$ python3 -q
>>> import numpy as np
>>> np.set_printoptions(precision=4, suppress=True, linewidth=160, legacy="1.25")
>>> F = 3 * np.eye(7) + np.eye(7, k=1)
>>> F
array([[3., 1., 0., 0., 0., 0., 0.],
       [0., 3., 1., 0., 0., 0., 0.],
       [0., 0., 3., 1., 0., 0., 0.],
       [0., 0., 0., 3., 1., 0., 0.],
       [0., 0., 0., 0., 3., 1., 0.],
       [0., 0., 0., 0., 0., 3., 1.],
       [0., 0., 0., 0., 0., 0., 3.]])
>>> # triangular, det is the product of the diagonal
>>> Uu, sigma = np.linalg.svd(F)
Traceback (most recent call last):
  File "<python-input-5>", line 1, in <module>
    Uu, sigma = np.linalg.svd(F)
    ^^^^^^^^^
ValueError: too many values to unpack (expected 2)
>>> Uu, sigma, Vh = np.linalg.svd(F, full_matrices=False)
>>> np.round(Uu.T @ F @ Vh.T, 4) + 0
array([[3.9388, 0.    , 0.    , 0.    , 0.    , 0.    , 0.    ],
       [0.    , 3.7601, 0.    , 0.    , 0.    , 0.    , 0.    ],
       [0.    , 0.    , 3.4794, 0.    , 0.    , 0.    , 0.    ],
       [0.    , 0.    , 0.    , 3.1234, 0.    , 0.    , 0.    ],
       [0.    , 0.    , 0.    , 0.    , 2.7334, 0.    , 0.    ],
       [0.    , 0.    , 0.    , 0.    , 0.    , 2.3676, 0.    ],
       [0.    , 0.    , 0.    , 0.    , 0.    , 0.    , 2.0996]])
>>> Uu.shape, sigma.shape, Vh.shape
((7, 7), (7,), (7, 7))
>>> np.round(Uu.T @ Uu, 4) + 0
array([[1., 0., 0., 0., 0., 0., 0.],
       [0., 1., 0., 0., 0., 0., 0.],
       [0., 0., 1., 0., 0., 0., 0.],
       [0., 0., 0., 1., 0., 0., 0.],
       [0., 0., 0., 0., 1., 0., 0.],
       [0., 0., 0., 0., 0., 1., 0.],
       [0., 0., 0., 0., 0., 0., 1.]])
>>> sigma
array([3.9388, 3.7601, 3.4794, 3.1234, 2.7334, 2.3676, 2.0996])
>>> rng = np.random.default_rng(96)
>>> labels = rng.permutation(7)
>>> labels
array([3, 6, 5, 1, 2, 4, 0])
>>> B = F[labels][:, labels]
>>> B
array([[3., 0., 0., 0., 0., 1., 0.],
       [0., 3., 0., 0., 0., 0., 0.],
       [0., 1., 3., 0., 0., 0., 0.],
       [0., 0., 0., 3., 1., 0., 0.],
       [1., 0., 0., 0., 3., 0., 0.],
       [0., 0., 1., 0., 0., 3., 0.],
       [0., 0., 0., 1., 0., 0., 3.]])
